% python3 -q
>>> import numpy as np
>>> import numpy.linalg as la
>>> np.set_printoptions(suppress=True, linewidth=160)
>>> def rnd(a):
...     return np.round(a, 1) + 0
... 
>>> W0 = np.load("dump.npy")
>>> rnd(W0)
array([[-5.1, -8.6, -0.7],
       [-3.7, -9.3,  0.8],
       [-4.5, -8.9, -0.1],
       [-5.6,  4.4, -7. ],
       [ 4.1,  9.1, -0.4],
       [-0.1, -9.2,  4. ],
       [ 5.3, -4.9,  6.9],
       [-7.4, -5. , -4.4],
       [-4. , -9.1,  0.5],
       [-3.1,  7.3, -6. ],
       [-2.5, -9.5,  1.9],
       [ 0. , -9.1,  4.1],
       [ 3.2,  9.4, -1.3],
       [-6.2, -7.5, -2.2],
       [ 4.2, -6.3,  6.5],
       [-4.5, -8.9, -0.1],
       [-4.7, -8.8, -0.2],
       [ 6.8, -2.2,  7. ],
       [-7.3,  0.4, -6.8],
       [-7.3, -5.5, -4.1],
       [ 7.4,  5. ,  4.4]])
>>> Uu, sigma, VT = la.svd(W0)
>>> evecs = VT[:(sigma > 1e-8).sum()]
>>> rng = np.random.default_rng(26509)
>>> vec = W0[3] + 2 * W0[10] + rng.integers(2) * np.eye(3)[2]
>>> rnd(vec)
array([-10.7, -14.6,  -3.1])
>>> np.allclose(evecs.T @ evecs @ vec, vec)
True
>>> rnd(la.norm(vec - evecs.T @ evecs @ vec))
np.float64(0.0)
>>> rk = la.matrix_rank(W0)
>>> rk
np.int64(2)
>>> N = la.svd(W0)[2][rk:].T
>>> [int(la.matrix_rank(W0[:i])) for i in range(1, len(W0) + 1)]
[1, 2, 2, 2, 2, 2, 2, 2, 2, 2, 2, 2, 2, 2, 2, 2, 2, 2, 2, 2, 2]
>>> [int(la.matrix_rank(W0[:, :j + 1])) for j in range(3)]
[1, 2, 2]
>>> la.matrix_rank(W0.T @ W0), la.matrix_rank(W0 @ W0.T)
(np.int64(2), np.int64(2))
>>> [int(la.matrix_rank(np.delete(W0, i, axis=0))) for i in range(21)]
[2, 2, 2, 2, 2, 2, 2, 2, 2, 2, 2, 2, 2, 2, 2, 2, 2, 2, 2, 2, 2]
>>> np.allclose(W0 @ N, 0)
True
>>> rnd(N @ N.T)
array([[ 0.4, -0.2, -0.4],
       [-0.2,  0.1,  0.2],
       [-0.4,  0.2,  0.5]])
>>> Ac = W0 - W0.mean(axis=0)
>>> evecs = la.svd(Ac)[2][:2]
>>> M2 = Ac - Ac @ evecs.T @ evecs
>>> rnd(np.cov(Ac @ evecs.T, rowvar=False))
array([[50.9,  0. ],
       [ 0. , 37. ]])
>>> rnd(la.norm(M2) / la.norm(Ac))
np.float64(0.0)
>>> la.norm(M2, axis=1).round(6).argmax()
np.int64(0)
>>> Ac = W0 - W0.mean(axis=0)
>>> Uu, sigma, VT = la.svd(Ac, full_matrices=False)
>>> rnd(sigma)
array([31.9, 27.2,  0. ])
>>> rnd(Ac.mean(axis=0))
array([0., 0., 0.])
>>> np.abs(VT[0]).argmax()
np.int64(1)
>>> la.matrix_rank(W0, rtol=0.1)
np.int64(2)
>>> np.argsort(-la.norm(W0, axis=0).round(6), kind="stable")[:3]
array([1, 0, 2])
>>> M = np.load("test1.npy")
>>> M
array([[ 1, -1,  1, -1],
       [ 1,  0,  0,  0]])
>>> vec = np.array([6, 1, 5, 9])
>>> M * vec
array([[ 6, -1,  5, -9],
       [ 6,  0,  0,  0]])
>>> M @ (2 * vec)
array([ 2, 12])
>>> M @ np.eye(4)[1]
array([-1.,  0.])
>>> (M @ vec).argmax()
np.int64(1)
>>> M @ vec
array([1, 6])
>>> arr = np.loadtxt("block3.csv", delimiter=",")
>>> arr
array([[-2.7, -3.5, -2.3],
       [-4.5,  1.8, -1.4],
       [ 0.9,  2.5, -4.3],
       [-3.7,  2.6,  2.1],
       [-2.9,  0.5,  4. ],
       [-3.2, -3.8, -0.7],
       [ 4.4,  2.4, -0.3],
       [-4.5, -1.9,  1.1],
       [ 4.5, -0.8,  2.1],
       [ 0.8, -0.9,  4.9],
       [ 3.3, -3.7, -0.9],
       [ 0.8,  4. ,  2.9],
       [ 0.9,  1.9,  4.5],
       [ 4.7,  0.9, -1.5],
       [-4.7, -0.7, -1.4],
       [ 0.6, -3.5,  3.5],
       [-4.2, -0.1, -2.7],
       [-1.7,  1.3, -4.5],
       [ 3.4,  3.6,  0.7],
       [ 3.6, -1.1,  3.3]])
>>> cent = arr[[14, 6]].astype(float)
>>> for _ in range(3):
...     labels = la.norm(arr[:, None] - cent, axis=-1).argmin(axis=1)
...     cent = np.array([arr[labels == j].mean(axis=0) for j in range(2)])
... 
>>> labels
array([0, 0, 1, 0, 0, 0, 1, 0, 1, 1, 1, 1, 1, 1, 0, 1, 0, 0, 1, 1])
>>> rnd(cent[1] - cent[0])
array([6.1, 0.9, 2. ])
>>> np.bincount(labels)
array([ 9, 11])
